% ipython --no-banner

In [1]: import numpy as np

In [2]: np.set_printoptions(precision=2, suppress=True, linewidth=160, floatmode="fixed")

In [3]: feats = np.load("a.npy")

In [4]: feats
Out[4]: 
array([[-16.58,  23.02,  53.72, -13.12, -47.32, -19.33],
       [-16.60,  22.43,  52.76, -12.80, -46.85, -18.89],
       [-16.64,  20.14,  49.00, -11.56, -44.98, -17.15],
       [-15.91,   9.15,  30.13,  -5.72, -34.73,  -8.60],
       [-15.63,   7.60,  27.31,  -4.91, -33.03,  -7.35],
       [-15.45,   6.77,  25.75,  -4.48, -32.06,  -6.67],
       [-14.81,   4.42,  21.26,  -3.26, -29.15,  -4.73],
       [-14.73,   4.18,  20.80,  -3.14, -28.84,  -4.53],
       [-14.67,   3.98,  20.41,  -3.03, -28.58,  -4.36],
       [-14.43,   3.32,  19.09,  -2.69, -27.68,  -3.80],
       [-13.63,   1.47,  15.26,  -1.75, -24.92,  -2.21],
       [-12.95,   0.28,  12.63,  -1.14, -22.90,  -1.14],
       [-12.86,   0.13,  12.30,  -1.07, -22.64,  -1.01],
       [-10.62,  -2.29,   6.15,   0.15, -17.17,   1.30],
       [ -9.09,  -3.14,   3.30,   0.57, -14.05,   2.22],
       [ -8.64,  -3.29,   2.62,   0.65, -13.20,   2.41],
       [ -8.40,  -3.36,   2.28,   0.69, -12.76,   2.50],
       [ -5.08,  -3.34,  -0.84,   0.77,  -7.24,   2.92],
       [ -4.05,  -3.01,  -1.26,   0.68,  -5.72,   2.74],
       [ -2.85,  -2.45,  -1.44,   0.52,  -4.00,   2.33],
       [ -1.41,  -1.46,  -1.14,   0.27,  -2.00,   1.49],
       [  0.77,   2.69,   3.97,   0.26,   2.11,  -3.94],
       [ -4.92,   2.79,  10.17,   4.53,   0.77, -10.02],
       [ -7.30,   1.87,  11.10,   6.21,  -0.11, -11.12],
       [ -8.73,   1.23,  11.50,   7.23,  -0.65, -11.66],
       [-10.07,   0.59,  11.80,   8.18,  -1.16, -12.10],
       [-10.98,   0.13,  11.96,   8.82,  -1.51, -12.37],
       [-12.02,  -0.42,  12.11,   9.57,  -1.91, -12.65],
       [-18.02,  -3.89,  12.44,  13.87,  -4.21, -13.86],
       [-24.08,  -7.80,  12.07,  18.26,  -6.50, -14.57],
       [-27.26,  -9.97,  11.67,  20.58,  -7.69, -14.79],
       [-30.92, -12.56,  11.07,  23.27,  -9.04, -14.95],
       [-35.31, -15.76,  10.17,  26.51, -10.65, -15.01],
       [-51.27, -28.15,   5.64,  38.43, -16.35, -14.39]])

In [5]: # rows and columns are dependent

In [6]: left, sig, vt = np.linalg.svd(feats)

In [7]: vecs = vt[:(sig > 1e-8).sum()]

In [8]: rng = np.random.default_rng(414780)

In [9]: x = feats[26] + 2 * feats[11] + rng.integers(2) * np.eye(6)[2]

In [10]: x
Out[10]: array([-36.88,   0.68,  37.22,   6.54, -47.31, -14.66])

In [11]: np.round(np.linalg.norm(x - vecs.T @ vecs @ x), 2)
Out[11]: np.float64(0.0)

In [12]: np.diag(vecs.T @ vecs)
Out[12]: array([0.50, 0.32, 0.56, 0.41, 0.76, 0.44])

In [13]: Y = feats + rng.integers(-2, 3, (34, 3)) @ rng.integers(-2, 3, (3, 6))

In [14]: Y.round(2) + 0
Out[14]: 
array([[-12.58,  23.02,  55.72,  -7.12, -41.32, -19.33],
       [-19.60,  23.43,  51.76, -18.80, -50.85, -18.89],
       [-14.64,  24.14,  50.00, -12.56, -43.98, -13.15],
       [-13.91,  15.15,  30.13,  -7.72, -36.73,  -0.60],
       [-20.63,   6.60,  24.31, -10.91, -41.03,  -7.35],
       [-17.45,   2.77,  24.75,  -3.48, -33.06, -10.67],
       [-20.81,  -3.58,  17.26,  -3.26, -36.15, -10.73],
       [-10.73,  12.18,  22.80,  -5.14, -26.84,   3.47],
       [-12.67,   3.98,  21.41,  -0.03, -25.58,  -4.36],
       [-10.43,   3.32,  22.09,   2.31, -19.68,  -5.80],
       [-15.63,  -4.53,  14.26,   1.25, -24.92,  -8.21],
       [-14.95,  -3.72,  12.63,  -1.14, -21.90,  -7.14],
       [-11.86,   1.13,  12.30,  -0.07, -22.64,   0.99],
       [ -5.62,   6.71,   9.15,  -1.85, -13.17,   9.30],
       [ -4.09,  -2.14,   6.30,   6.57,  -6.05,   2.22],
       [-13.64, -10.29,  -0.38,   0.65, -18.20,  -3.59],
       [-10.40,  -5.36,   2.28,  -1.31, -12.76,  -1.50],
       [ -1.08,  -3.34,   2.16,   5.77,   0.76,   0.92],
       [ -7.05,  -2.01,  -2.26,  -5.32,  -9.72,   2.74],
       [  1.15,   1.55,   0.56,   2.52,   0.00,   6.33],
       [ -7.41,  -7.46,  -5.14,  -1.73, -10.00,  -2.51],
       [  0.77,   4.69,   3.97,  -1.74,   1.11,  -1.94],
       [ -9.92,   1.79,   7.17,  -1.47,  -7.23, -10.02],
       [ -8.30,   2.87,  11.10,   3.21,  -1.11, -11.12],
       [-12.73,  -4.77,   8.50,   8.23,  -5.65, -15.66],
       [-11.07,   3.59,  10.80,   4.18,  -5.16,  -8.10],
       [-12.98,   2.13,  10.96,   3.82,  -5.51, -10.37],
       [-14.02,  -2.42,  11.11,   8.57,  -3.91, -14.65],
       [-16.02,   2.11,  14.44,   9.87,  -2.21,  -9.86],
       [-20.08,  -5.80,  14.07,  22.26,  -1.50, -12.57],
       [-25.26,  -7.97,  13.67,  20.58,  -3.69, -14.79],
       [-25.92,  -9.56,  14.07,  27.27,  -2.04, -12.95],
       [-32.31, -10.76,  12.17,  25.51,  -7.65, -11.01],
       [-51.27, -24.15,   4.64,  35.43, -20.35,  -8.39]])

In [15]: np.round(np.linalg.svd(Y - feats, compute_uv=False), 2) + 0
Out[15]: array([42.58, 31.36,  9.34,  0.00,  0.00,  0.00])

In [16]: m1 = np.load("data.npy")

In [17]: print(m1)
[[3 0 3 5 1 4 4 4]
 [0 3 0 3 5 1 4 4]
 [3 0 3 0 3 5 1 4]
 [5 3 0 3 0 3 5 1]
 [1 5 3 0 3 0 3 5]
 [4 1 5 3 0 3 0 3]
 [4 4 1 5 3 0 3 0]
 [4 4 4 1 5 3 0 3]]

In [18]: x = np.array([-2, 2, -2, -2, -3, 3, -3, 2])

In [19]: h1 = np.maximum(m1 @ x, 0)

In [20]: print(h1)
[0 0 0 0 0 0 0 0]

In [21]: print(np.maximum(m1 @ x, 0) - np.maximum(-m1 @ x, 0))
[-17 -16  -1 -14  -6  -7 -30 -10]

In [22]: np.maximum(m1 @ (3 * x), 0)
Out[22]: array([0, 0, 0, 0, 0, 0, 0, 0])

In [23]: r0 = np.array([2, 1, 0, -1, 2, -1, 2, -1])

In [24]: Y = m1 + np.outer(r0, np.eye(8)[4])

In [25]: Y
Out[25]: 
array([[ 3.00,  0.00,  3.00,  5.00,  3.00,  4.00,  4.00,  4.00],
       [ 0.00,  3.00,  0.00,  3.00,  6.00,  1.00,  4.00,  4.00],
       [ 3.00,  0.00,  3.00,  0.00,  3.00,  5.00,  1.00,  4.00],
       [ 5.00,  3.00,  0.00,  3.00, -1.00,  3.00,  5.00,  1.00],
       [ 1.00,  5.00,  3.00,  0.00,  5.00,  0.00,  3.00,  5.00],
       [ 4.00,  1.00,  5.00,  3.00, -1.00,  3.00,  0.00,  3.00],
       [ 4.00,  4.00,  1.00,  5.00,  5.00,  0.00,  3.00,  0.00],
       [ 4.00,  4.00,  4.00,  1.00,  4.00,  3.00,  0.00,  3.00]])

In [26]: F = 0.9 ** np.abs(np.subtract.outer(np.arange(5), np.arange(5)))

In [27]: F
Out[27]: 
array([[1.00, 0.90, 0.81, 0.73, 0.66],
       [0.90, 1.00, 0.90, 0.81, 0.73],
       [0.81, 0.90, 1.00, 0.90, 0.81],
       [0.73, 0.81, 0.90, 1.00, 0.90],
       [0.66, 0.73, 0.81, 0.90, 1.00]])

In [28]: x = np.ones(5)

In [29]: for _ in range(4):
    ...:     x = F @ x
    ...:     x /= np.linalg.norm(x)
    ...:     print(round(x @ F @ x, 2))
    ...: 
4.26
4.26
4.26
4.26

In [30]: np.round(np.linalg.eigvalsh(F)[-1], 2)
Out[30]: np.float64(4.26)
